>>> import numpy as np
>>> np.set_printoptions(precision=2, suppress=True, linewidth=200, legacy="1.25")
>>> F = np.load("sample15.npy")
>>> F
array([[-1,  1,  2,  1, -2,  1],
       [-1,  1, -2,  0, -1,  1],
       [-1,  1,  2,  1, -2,  1],
       [-1,  0,  1, -1,  0,  1],
       [ 2,  2,  1,  1, -1,  1]])
>>> gram = F.T @ F
>>> np.round(np.linalg.svd(F, compute_uv=False) ** 2, 2) + 0
array([28.92,  9.23,  7.78,  2.08,  0.  ])
>>> np.allclose(gram, gram.T)
True
>>> np.diag(gram)
array([ 8,  7, 14,  4, 10,  5])
>>> gram
array([[ 8,  1, -1,  1,  3, -2],
       [ 1,  7,  4,  4, -7,  5],
       [-1,  4, 14,  4, -7,  4],
       [ 1,  4,  4,  4, -5,  2],
       [ 3, -7, -7, -5, 10, -6],
       [-2,  5,  4,  2, -6,  5]])
>>> Uu, s, VT = np.linalg.svd(gram)
>>> evecs = VT[:(s > 1e-8).sum()]
>>> rng = np.random.default_rng(4159)
>>> x0 = gram[3] + 2 * gram[5] + rng.integers(2) * np.eye(6)[5]
>>> x0
array([ -3.,  14.,  12.,   8., -17.,  13.])
>>> np.diag(evecs.T @ evecs)
array([0.86, 0.48, 0.99, 0.6 , 0.5 , 0.57])
>>> np.allclose(evecs.T @ evecs @ x0, x0)
False
>>> other = np.array([[1, 2, 2], [2, 1, 2], [2, 1, 2], [1, 1, 3], [3, 1, 1], [2, 1, 0]])
>>> np.einsum("ik,kj->ij", F, other)
array([[ 2,  1,  5],
       [-4, -3, -5],
       [ 2,  1,  5],
       [ 2, -1, -3],
       [ 8,  8, 12]])
>>> F @ other
array([[ 2,  1,  5],
       [-4, -3, -5],
       [ 2,  1,  5],
       [ 2, -1, -3],
       [ 8,  8, 12]])
>>> np.linalg.matrix_rank(F @ other)
3
>>> blk = np.stack([F, 3 * F, F[::-1]])
>>> np.linalg.matrix_rank(blk.reshape(3, -1))
2
>>> np.einsum("bij,cij->bc", blk, blk)
array([[ 48, 144,  24],
       [144, 432,  72],
       [ 24,  72,  48]])
>>> blk.sum(axis=0)
array([[ -2,   6,   9,   5,  -9,   5],
       [ -5,   4,  -7,  -1,  -4,   5],
       [ -5,   5,  10,   5, -10,   5],
       [ -5,   1,   2,  -4,  -1,   5],
       [  7,   9,   6,   5,  -6,   5]])
>>> rk = np.linalg.matrix_rank(F)
>>> rk
4
>>> N = np.linalg.svd(F)[2][rk:].T
>>> np.allclose(F @ N, 0)
True
>>> [int(np.linalg.matrix_rank(F[:, :j + 1])) for j in range(6)]
[1, 2, 3, 4, 4, 4]
>>> np.linalg.matrix_rank(F.T @ F), np.linalg.matrix_rank(F @ F.T)
(4, 4)
>>> X = np.array([[1, -2, 4, -8],
...     [1, -1, 1, -1],
...     [1, 0, 0, 0],
...     [1, 1, 1, 1],
...     [1, 2, 4, 8],
...     [1, 3, 9, 27]])
>>> # row 5 dominates
>>> other = np.c_[X[:, :2] @ np.array([[-3, -1], [3, 2]]), np.array([-3, 3, 0, 1, 0, 2])]
>>> other
array([[-9, -5, -3],
       [-6, -3,  3],
       [-3, -1,  0],
       [ 0,  1,  1],
       [ 3,  3,  0],
       [ 6,  5,  2]])
>>> np.round(np.linalg.norm(other - X @ np.linalg.lstsq(X, other)[0], axis=0), 2) + 0
array([0.  , 0.  , 2.42])
>>> np.round(np.linalg.lstsq(X, other[:, 0])[0], 2) + 0
array([-3.,  3.,  0.,  0.])
>>> np.linalg.matrix_rank(np.c_[X, other])
5
>>> other.mean(axis=0)
array([-1.5,  0. ,  0.5])
>>> other.shape
(6, 3)
>>> np.linalg.svd(other, compute_uv=False)
array([15.5 ,  4.51,  1.83])
>>> np.linalg.matrix_rank(other)
3
>>> np.unravel_index(np.abs(other).argmax(), other.shape)
(0, 0)
>>> np.abs(other).max()
9
>>> other[6]
Traceback (most recent call last):
  File "<python-input-43>", line 1, in <module>
    other[6]
    ~~~~~^^^
IndexError: index 6 is out of bounds for axis 0 with size 6
>>> np.diff(other, axis=0)
array([[ 3,  2,  6],
       [ 3,  2, -3],
       [ 3,  2,  1],
       [ 3,  2, -1],
       [ 3,  2,  2]])
>>> np.abs(X).max()
27
>>> X.mean(axis=0)
array([1.  , 0.5 , 3.17, 4.5 ])
>>> np.unravel_index(np.abs(X).argmax(), X.shape)
(5, 3)
>>> np.count_nonzero(X)
21
>>> X - X[0]
array([[ 0,  0,  0,  0],
       [ 0,  1, -3,  7],
       [ 0,  2, -4,  8],
       [ 0,  3, -3,  9],
       [ 0,  4,  0, 16],
       [ 0,  5,  5, 35]])
>>> other = X / np.sqrt((X ** 2).mean(axis=1, keepdims=True))
>>> other[0]
array([ 0.22, -0.43,  0.87, -1.74])
>>> m1 = np.load("dump.npy")
>>> m1
array([[3.1, 3. , 1. , 0. ],
       [1. , 1.1, 1. , 3. ],
       [0. , 2. , 2.1, 2. ],
       [3. , 3. , 1. , 0.1]])
>>> np.round(np.linalg.norm(m1, 2) / np.linalg.norm(m1), 2)
0.87
>>> [round(float(x), 2) for x in np.linalg.svd(m1, compute_uv=False)[:3]]
[6.95, 3.61, 1.41]
>>> W0 = np.load("x.npy")
>>> W0
array([[ 0.37,  0.33,  0.12, -0.01, -0.05],
       [ 1.02,  0.91,  0.59,  0.13,  0.16],
       [-3.29, -3.43, -1.84, -0.01, -0.02],
       [-0.79, -0.92, -0.54,  0.04, -0.04],
       [ 2.02,  2.23,  0.99, -0.01, -0.04],
       [-0.43, -0.58, -0.34, -0.03,  0.06],
       [ 1.41,  1.21,  0.61,  0.03, -0.1 ],
       [-0.95, -1.04, -0.42,  0.  , -0.13],
       [ 1.01,  1.12,  0.46,  0.01,  0.09],
       [ 0.8 ,  0.85,  0.54,  0.17, -0.18],
       [-2.74, -2.71, -1.25,  0.08,  0.1 ],
       [-3.31, -3.21, -1.61, -0.06,  0.07],
       [-1.49, -1.68, -0.89, -0.01, -0.09],
       [-1.72, -1.69, -0.78,  0.  ,  0.01],
       [-2.25, -2.3 , -1.08,  0.05,  0.08],
       [-2.25, -2.33, -1.18,  0.08,  0.03],
       [-1.91, -2.07, -0.92, -0.1 ,  0.04],
       [-0.11, -0.33,  0.03,  0.07, -0.06],
       [ 3.59,  3.54,  1.99, -0.16, -0.05],
       [-1.37, -1.49, -0.62,  0.03,  0.06],
       [ 3.35,  3.23,  1.5 , -0.05,  0.06],
       [ 0.71,  0.65,  0.38, -0.01, -0.08],
       [ 0.18,  0.27,  0.28,  0.09,  0.05],
       [-5.19, -5.18, -2.58, -0.02,  0.06],
       [ 1.25,  0.92,  0.66,  0.  ,  0.  ],
       [ 0.48,  0.58,  0.25, -0.03,  0.14]])
>>> Uu, s, VT = np.linalg.svd(W0)
>>> s
array([16.07,  0.52,  0.49,  0.39,  0.33])
>>> other = Uu[:, :1] @ np.diag(s[:1]) @ VT[:1]
>>> np.linalg.matrix_rank(W0, rtol=0.05)
1
>>> round(np.abs(W0 - other).max(), 2)
0.19
>>> np.round(np.linalg.norm(W0 - other) / np.linalg.norm(W0), 2)
0.05
>>> other = np.c_[W0[:, :1] @ np.array([[5]]), np.array([1, 3, 3, 4, 2, 5, 1, 3, 2, 0, 1, 5, 4, 4, 3, 1, 4, 3, 1, 4, 3, 0, 0, 4, 4, 4])]
>>> other
array([[  1.85,   1.  ],
       [  5.1 ,   3.  ],
       [-16.45,   3.  ],
       [ -3.95,   4.  ],
       [ 10.1 ,   2.  ],
       [ -2.15,   5.  ],
       [  7.05,   1.  ],
       [ -4.75,   3.  ],
       [  5.05,   2.  ],
       [  4.  ,   0.  ],
       [-13.7 ,   1.  ],
       [-16.55,   5.  ],
       [ -7.45,   4.  ],
       [ -8.6 ,   4.  ],
       [-11.25,   3.  ],
       [-11.25,   1.  ],
       [ -9.55,   4.  ],
       [ -0.55,   3.  ],
       [ 17.95,   1.  ],
       [ -6.85,   4.  ],
       [ 16.75,   3.  ],
       [  3.55,   0.  ],
       [  0.9 ,   0.  ],
       [-25.95,   4.  ],
       [  6.25,   4.  ],
       [  2.4 ,   4.  ]])
>>> np.linalg.matrix_rank(other)
2
>>> np.linalg.norm(np.linalg.qr(W0)[0].T @ other, axis=0) ** 2 / ((other ** 2).sum(axis=0) + 1e-12)
array([1.  , 0.44])
>>> O, _ = np.linalg.qr(np.array([[1.8, -0.7, 0.1, 0.3, 0.7],
...     [-0.6, 0.2, -2.7, 0.4, -0.9],
...     [0.7, 0.5, 1.6, 0.9, 1.2],
...     [0.7, -0.6, 0.9, 0.6, 0.1],
...     [1.7, -0.1, 0.1, -1.0, 0.2]]))
>>> M = 3 * O
>>> M
array([[-1.98,  1.04,  0.64, -0.9 , -1.67],
       [ 0.66, -0.23,  2.5 , -1.31,  0.73],
       [-0.77, -2.19, -0.91, -1.67,  0.1 ],
       [-0.77,  1.5 , -0.82, -1.05,  2.09],
       [-1.87, -0.9 ,  0.92,  1.61,  1.13]])
>>> O, r_ = np.linalg.qr(M)
>>> round(float(np.trace(O @ O.T)), 2)
5.0
>>> round(abs(r_[0, 0]), 2), round(np.linalg.norm(M[:, 0]), 2)
(3.0, 3.0)
>>> O
array([[-0.66,  0.35,  0.21, -0.3 , -0.56],
       [ 0.22, -0.08,  0.83, -0.44,  0.24],
       [-0.26, -0.73, -0.3 , -0.56,  0.03],
       [-0.26,  0.5 , -0.27, -0.35,  0.7 ],
       [-0.62, -0.3 ,  0.31,  0.54,  0.38]])
>>> np.allclose(r_.T @ r_, M.T @ M)
True
>>> r_.round(2) + 0
array([[3., 0., 0., 0., 0.],
       [0., 3., 0., 0., 0.],
       [0., 0., 3., 0., 0.],
       [0., 0., 0., 3., 0.],
       [0., 0., 0., 0., 3.]])
>>> np.round(O.T @ O, 2) + 0
array([[1., 0., 0., 0., 0.],
       [0., 1., 0., 0., 0.],
       [0., 0., 1., 0., 0.],
       [0., 0., 0., 1., 0.],
       [0., 0., 0., 0., 1.]])
>>> O @ r_
array([[-1.98,  1.04,  0.64, -0.9 , -1.67],
       [ 0.66, -0.23,  2.5 , -1.31,  0.73],
       [-0.77, -2.19, -0.91, -1.67,  0.1 ],
       [-0.77,  1.5 , -0.82, -1.05,  2.09],
       [-1.87, -0.9 ,  0.92,  1.61,  1.13]])
>>> A = np.array([[1, 3], [2, -19]])
>>> A
array([[  1,   3],
       [  2, -19]])
>>> other = A[0, 0] * A[1:] - np.outer(A[1:, 0], A[0])
>>> other
array([[  0, -25]])
>>> np.flatnonzero(~other.round(6).any(axis=1))
array([], dtype=int64)
>>> A[:, 0] / A[0, 0]
array([1., 2.])
>>> np.round(np.linalg.det(2 * A), 2), round(float(np.linalg.det(A)), 2)
(-100.0, -25.0)
>>> round(np.linalg.eigvals(A).sum().real, 2)
-18.0
>>> np.kron(np.eye(2, dtype=int), A)
array([[  1,   3,   0,   0],
       [  2, -19,   0,   0],
       [  0,   0,   1,   3],
       [  0,   0,   2, -19]])
>>> np.einsum("ij,ji->", A, A)
374
>>> Uu, s, VT = np.linalg.svd(A, full_matrices=False)
>>> np.round(Uu.T @ Uu, 2) + 0
array([[1., 0.],
       [0., 1.]])
>>> s / s[0]
array([1.  , 0.07])
>>> s
array([19.32,  1.29])
>>> np.round(np.sqrt((s ** 2).sum()), 2), round(float(np.linalg.norm(A)), 2)
(19.36, 19.36)
>>> np.abs(Uu[:, 0]).round(6).argmax()
1
>>> np.round(Uu.T @ A @ VT.T, 2) + 0
array([[19.32,  0.  ],
       [ 0.  ,  1.29]])
>>> np.round(VT @ VT.T, 2) + 0
array([[1., 0.],
       [0., 1.]])
>>> (s > 1e-8).sum()
2
>>> np.cumsum(s ** 2) / np.sum(s ** 2)
array([1., 1.])
